In [1]: import numpy as np

In [2]: np.set_printoptions(precision=1, suppress=True, linewidth=120, floatmode="fixed")

In [3]: F = np.loadtxt("dump.csv", delimiter=",")

In [4]: F
Out[4]: 
array([[ 0.0,  0.0,  0.0,  1.0, -2.0, -1.0, -1.0],
       [-1.0, -2.0,  1.0, -1.0, -3.0, -2.0, -2.0],
       [ 1.0, -1.0,  1.0, -1.0, -3.0, -2.0, -2.0],
       [ 2.0,  0.0,  2.0, -2.0, -2.0,  0.0,  0.0],
       [ 1.0, -2.0,  0.0,  0.0,  0.0,  0.0,  1.0],
       [ 2.0, -4.0,  2.0, -2.0, -1.0,  0.0, -1.0],
       [ 2.0, -6.0,  2.0, -1.0,  0.0, -2.0,  0.0],
       [ 3.0, -8.0,  2.0, -3.0, -1.0, -3.0,  1.0],
       [ 3.0, -6.0,  2.0, -2.0, -2.0, -5.0, -1.0],
       [ 1.0, -7.0,  0.0, -1.0, -2.0, -6.0, -2.0],
       [ 3.0, -6.0, -1.0, -2.0, -1.0, -4.0, -3.0],
       [ 3.0, -8.0,  1.0, -4.0,  0.0, -4.0, -5.0],
       [ 3.0, -7.0,  0.0, -2.0,  2.0, -2.0, -4.0],
       [ 2.0, -5.0, -2.0,  0.0,  4.0,  0.0, -3.0],
       [ 2.0, -4.0, -1.0, -2.0,  6.0,  0.0, -3.0],
       [ 3.0, -3.0, -2.0,  0.0,  6.0,  0.0, -1.0],
       [ 3.0, -3.0,  0.0,  1.0,  7.0, -2.0, -3.0],
       [ 1.0, -1.0,  0.0,  2.0,  5.0, -3.0, -5.0],
       [ 3.0, -2.0,  0.0,  4.0,  5.0, -1.0, -3.0],
       [ 1.0, -2.0,  2.0,  4.0,  4.0, -1.0, -4.0],
       [ 1.0, -1.0,  0.0,  4.0,  2.0,  1.0, -6.0],
       [-1.0, -1.0,  2.0,  2.0,  2.0,  1.0, -4.0],
       [-1.0, -3.0,  4.0,  1.0,  2.0,  2.0, -3.0],
       [-2.0, -5.0,  3.0, -1.0,  1.0,  2.0, -4.0],
       [-1.0, -4.0,  5.0, -3.0,  3.0,  0.0, -6.0]])

In [5]: Xs = F - F.mean(axis=0)

In [6]: evecs = np.linalg.svd(Xs)[2][:2]

In [7]: other = Xs - Xs @ evecs.T @ evecs

In [8]: other.std(axis=0)
Out[8]: array([1.1, 1.0, 1.5, 1.3, 0.6, 1.4, 1.6])

In [9]: np.round(np.cov(Xs @ evecs.T, rowvar=False), 1) + 0
Out[9]: 
array([[14.3,  0.0],
       [ 0.0,  8.4]])

In [10]: np.round(np.linalg.norm(other) / np.linalg.norm(Xs), 1)
Out[10]: np.float64(0.6)

In [11]: q, evecs = np.linalg.qr(F[:, :2])[0], np.linalg.qr(F[:, 2:])[0]

In [12]: sv = np.linalg.svd(q.T @ evecs, compute_uv=False)

In [13]: round(float(np.linalg.norm(q @ q.T - evecs @ evecs.T, 2)), 1)
Out[13]: 1.0

In [14]: (sv > 0.9).sum()
Out[14]: np.int64(0)
